$ python3 -q
>>> import numpy as np
>>> np.set_printoptions(suppress=True, linewidth=120)
>>> rnd = lambda a: np.round(a, 1) + 0
>>> rng = np.random.default_rng(31582)
>>> z = rng.integers(0, 2, 9)
>>> E = np.triu((z[:, None] == z) & (rng.random((9, 9)) < 0.8), 1).astype(int)
>>> E += E.T
>>> E
array([[0, 1, 0, 0, 1, 0, 0, 0, 1],
       [1, 0, 0, 0, 1, 0, 0, 0, 1],
       [0, 0, 0, 0, 0, 1, 1, 1, 0],
       [0, 0, 0, 0, 0, 1, 0, 1, 0],
       [1, 1, 0, 0, 0, 0, 0, 0, 0],
       [0, 0, 1, 1, 0, 0, 0, 1, 0],
       [0, 0, 1, 0, 0, 0, 0, 1, 0],
       [0, 0, 1, 1, 0, 1, 1, 0, 0],
       [1, 1, 0, 0, 0, 0, 0, 0, 0]])
>>> # rows 4 and 8 are equal
>>> vals, vecs = np.linalg.eigh(E)
>>> x0 = np.array([3, 0, 0, 1, 0, 0, 0, 1, 2])
>>> rnd(vecs * np.maximum(vals, 0) @ vecs.T)
array([[0.8, 0.8, 0. , 0. , 0.6, 0. , 0. , 0. , 0.6],
       [0.8, 0.8, 0. , 0. , 0.6, 0. , 0. , 0. , 0.6],
       [0. , 0. , 0.7, 0.3, 0. , 0.6, 0.6, 0.8, 0. ],
       [0. , 0. , 0.3, 0.6, 0. , 0.6, 0.1, 0.6, 0. ],
       [0.6, 0.6, 0. , 0. , 0.5, 0. , 0. , 0. , 0.5],
       [0. , 0. , 0.6, 0.6, 0. , 0.7, 0.3, 0.8, 0. ],
       [0. , 0. , 0.6, 0.1, 0. , 0.3, 0.6, 0.6, 0. ],
       [0. , 0. , 0.8, 0.6, 0. , 0.8, 0.6, 0.9, 0. ],
       [0.6, 0.6, 0. , 0. , 0.5, 0. , 0. , 0. , 0.5]])
>>> rnd(np.linalg.eigvalsh(E[1:, 1:]))
array([-1.6, -1.5, -1.4, -0.5,  0. ,  0.6,  1.4,  2.9])
>>> rnd(x0 @ E @ x0 / (x0 @ x0)), rnd(vals[0]), rnd(vals[-1])
(np.float64(0.9), np.float64(-1.6), np.float64(2.9))
>>> rnd(vecs * np.abs(vals) @ vecs.T)
array([[1.6, 0.6, 0. , 0. , 0.2, 0. , 0. , 0. , 0.2],
       [0.6, 1.6, 0. , 0. , 0.2, 0. , 0. , 0. , 0.2],
       [0. , 0. , 1.5, 0.7, 0. , 0.1, 0.2, 0.5, 0. ],
       [0. , 0. , 0.7, 1.2, 0. , 0.2, 0.3, 0.2, 0. ],
       [0.2, 0.2, 0. , 0. , 1. , 0. , 0. , 0. , 1. ],
       [0. , 0. , 0.1, 0.2, 0. , 1.5, 0.7, 0.5, 0. ],
       [0. , 0. , 0.2, 0.3, 0. , 0.7, 1.2, 0.2, 0. ],
       [0. , 0. , 0.5, 0.2, 0. , 0.5, 0.2, 1.8, 0. ],
       [0.2, 0.2, 0. , 0. , 1. , 0. , 0. , 0. , 1. ]])
>>> (np.sign(vecs[:, -1].round(6)) == np.sign(vecs[0, -1].round(6))).astype(int)
array([1, 1, 0, 0, 1, 0, 0, 0, 1])
>>> A = np.load("a.npy")
>>> A
array([[-9,  0,  0],
       [ 0,  3,  0],
       [ 0,  0, -4]])
>>> # triangular
>>> A @ A.T
array([[81,  0,  0],
       [ 0,  9,  0],
       [ 0,  0, 16]])
>>> rnd(np.linalg.pinv(A))
array([[-0.1,  0. ,  0. ],
       [ 0. ,  0.3,  0. ],
       [ 0. ,  0. , -0.2]])
>>> rnd(np.linalg.norm(A, axis=0))
array([9., 3., 4.])
>>> A[:, 0] @ A[:, 2]
np.int64(0)
>>> A.T @ A
array([[81,  0,  0],
       [ 0,  9,  0],
       [ 0,  0, 16]])
>>> [round(float(np.linalg.det(A[:i, :i])), 2) + 0 for i in range(1, 4)]
[-9.0, -27.0, 108.0]
>>> np.all(np.linalg.eigvalsh(A) > 0)
np.False_
>>> other = A + rng.integers(-2, 3, (3, 1)) @ rng.integers(-2, 3, (1, 3))
>>> other
array([[-8,  1,  2],
       [ 1,  4,  2],
       [ 0,  0, -4]])
>>> rnd(np.linalg.svd(other - A, compute_uv=False))
array([3.5, 0. , 0. ])
>>> other - A
array([[1, 1, 2],
       [1, 1, 2],
       [0, 0, 0]])
>>> proj = np.triu(np.array([[-2, 0, 3], [1, 3, 1], [3, 3, 0]]), 1) + np.eye(3)
>>> other = proj @ A @ np.linalg.inv(proj)
>>> rnd(np.linalg.det(other))
np.float64(108.0)
>>> proj @ A - A @ proj
array([[ 0.,  0., 15.],
       [ 0.,  0., -7.],
       [ 0.,  0.,  0.]])
>>> (A - A.T) / 2
array([[0., 0., 0.],
       [0., 0., 0.],
       [0., 0., 0.]])
>>> rnd(np.abs(np.linalg.eigvals(A)).max())
np.float64(9.0)
>>> rnd(np.linalg.det(A))
np.float64(108.0)
>>> np.allclose(A @ A.T, A.T @ A)
True
>>> np.linalg.matrix_power(A, 3)
array([[-729,    0,    0],
       [   0,   27,    0],
       [   0,    0,  -64]])
>>> data = np.load("mat.npy")
>>> data
array([[-3, -1,  0,  0,  0,  0],
       [-1, -2,  0,  0,  0,  0],
       [ 2,  1,  0,  0,  0,  0],
       [ 0,  0, -3, -1,  0,  0],
       [ 0,  0, -1, -2,  0,  0],
       [ 0,  0,  2,  1,  0,  0],
       [ 0,  0,  0,  0, -3, -1],
       [ 0,  0,  0,  0, -1, -2],
       [ 0,  0,  0,  0,  2,  1]])
>>> proj = data @ np.linalg.solve(data.T @ data, data.T)
>>> np.allclose(proj @ proj, proj)
True
>>> np.trace(proj)
np.float64(6.0)
>>> rnd(np.linalg.eigvalsh(proj))
array([0., 0., 0., 1., 1., 1., 1., 1., 1.])
>>> O, vecs = np.linalg.qr(data[:, :2])[0], np.linalg.qr(data[:, 2:])[0]
>>> sig = np.linalg.svd(O.T @ vecs, compute_uv=False)
>>> np.degrees(np.arccos(sig.clip(0, 1)))
array([90., 90.])
>>> sig
array([0., 0.])
>>> other = data[0, 0] * data[1:] - np.outer(data[1:, 0], data[0])
>>> other
array([[ 0,  5,  0,  0,  0,  0],
       [ 0, -1,  0,  0,  0,  0],
       [ 0,  0,  9,  3,  0,  0],
       [ 0,  0,  3,  6,  0,  0],
       [ 0,  0, -6, -3,  0,  0],
       [ 0,  0,  0,  0,  9,  3],
       [ 0,  0,  0,  0,  3,  6],
       [ 0,  0,  0,  0, -6, -3]])
>>> np.linalg.matrix_rank(other), np.linalg.matrix_rank(data)
(np.int64(5), np.int64(6))
>>> np.flatnonzero(~other.round(6).any(axis=1))
array([], dtype=int64)
>>> t3 = np.stack([data, 5 * data, data[::-1]])
>>> rnd(np.linalg.norm(t3, axis=(1, 2)))
array([ 7.7, 38.7,  7.7])
>>> (t3 @ data.T).shape
(3, 9, 9)
>>> np.linalg.matrix_rank(t3)
array([6, 6, 6])
>>> z = rng.integers(0, 2, 3)
>>> M = (z[:, None] == z) * -1 + np.eye(3)
>>> M
array([[ 0., -1., -1.],
       [-1.,  0., -1.],
       [-1., -1.,  0.]])
>>> # symmetric, so the eigenvalues are real
>>> M @ np.ones(3)
array([-2., -2., -2.])
>>> np.fft.fft(M[0])
array([-2.+0.j,  1.+0.j,  1.+0.j])
>>> np.sort(np.abs(np.fft.fft(M[0]))), rnd(np.sort(np.linalg.svd(M, compute_uv=False)))
(array([1., 1., 2.]), array([1., 1., 2.]))
>>> np.allclose(M @ M.T, M.T @ M)
True
>>> M @ (-1.0) ** np.arange(3)
array([ 0., -2.,  0.])
>>> vals, vecs = np.linalg.eigh(M)
>>> x0 = np.array([5, 5, -4])
>>> np.abs(M).sum(axis=1).max(), rnd(np.abs(vals).max())
(np.float64(2.0), np.float64(2.0))
>>> rnd(np.linalg.eigvalsh(M[1:, 1:]))
array([-1.,  1.])
>>> rnd(x0 @ M @ x0 / (x0 @ x0)), rnd(vals[0]), rnd(vals[-1])
(np.float64(0.5), np.float64(-2.0), np.float64(1.0))
